$ ipython --no-banner

In [1]: import numpy as np

In [2]: np.set_printoptions(precision=3, suppress=True, linewidth=200, legacy="1.25")

In [3]: m1 = np.load("dump.npy")

In [4]: m1
Out[4]: 
array([[0, 1, 0, 0, 0, 1, 0, 1, 0],
       [1, 0, 0, 1, 0, 0, 1, 0, 1],
       [0, 0, 0, 0, 0, 0, 0, 0, 0],
       [0, 1, 0, 0, 0, 0, 0, 1, 1],
       [0, 0, 0, 0, 0, 1, 0, 1, 1],
       [1, 0, 0, 0, 1, 0, 0, 1, 1],
       [0, 1, 0, 0, 0, 0, 0, 0, 0],
       [1, 0, 0, 1, 1, 1, 0, 0, 1],
       [0, 1, 0, 1, 1, 1, 0, 1, 0]])

In [5]: # equal to its transpose

In [6]: np.linalg.norm(m1, axis=1)
Out[6]: array([1.732, 2.   , 0.   , 1.732, 1.732, 2.   , 1.   , 2.236, 2.236])

In [7]: np.linalg.norm(m1, axis=1).argmax()
Out[7]: 7

In [8]: np.round(np.linalg.norm(m1[4], 1), 3), round(np.linalg.norm(m1[4], np.inf), 3)
Out[8]: (3.0, 1.0)

In [9]: np.linalg.norm(m1, axis=0)
Out[9]: array([1.732, 2.   , 0.   , 1.732, 1.732, 2.   , 1.   , 2.236, 2.236])

In [10]: m1[4] @ m1[8]
Out[10]: 2

In [11]: round(np.linalg.norm(m1, 2), 3)
Out[11]: 3.907

In [12]: round(np.linalg.norm(m1[4] - m1[8]), 3)
Out[12]: 2.0

In [13]: round(float(np.linalg.norm(m1, 1)), 3), np.round(np.linalg.norm(m1, np.inf), 3)
Out[13]: (5.0, 5.0)

In [14]: r = np.linalg.matrix_rank(m1)

In [15]: r
Out[15]: 8

In [16]: ns = np.linalg.svd(m1)[2][r:].T

In [17]: [int(np.linalg.matrix_rank(np.delete(m1, i, axis=0))) for i in range(9)]
Out[17]: [7, 7, 8, 7, 7, 7, 7, 7, 7]

In [18]: np.round(ns[:, 0] / ns[np.abs(ns[:, 0]).round(6).argmax(), 0], 3) + 0
Out[18]: array([0., 0., 1., 0., 0., 0., 0., 0., 0.])

In [19]: [round(float(np.linalg.det(m1[:i, :i])), 2) + 0 for i in range(1, 10)]
Out[19]: [0.0, -1.0, 0.0, 0.0, 0.0, 0.0, 0.0, 0.0, 0.0]

In [20]: np.all(np.linalg.eigvalsh(m1) > 0)
Out[20]: False

In [21]: np.round(np.linalg.eigvalsh(m1).min(), 3)
Out[21]: -2.401
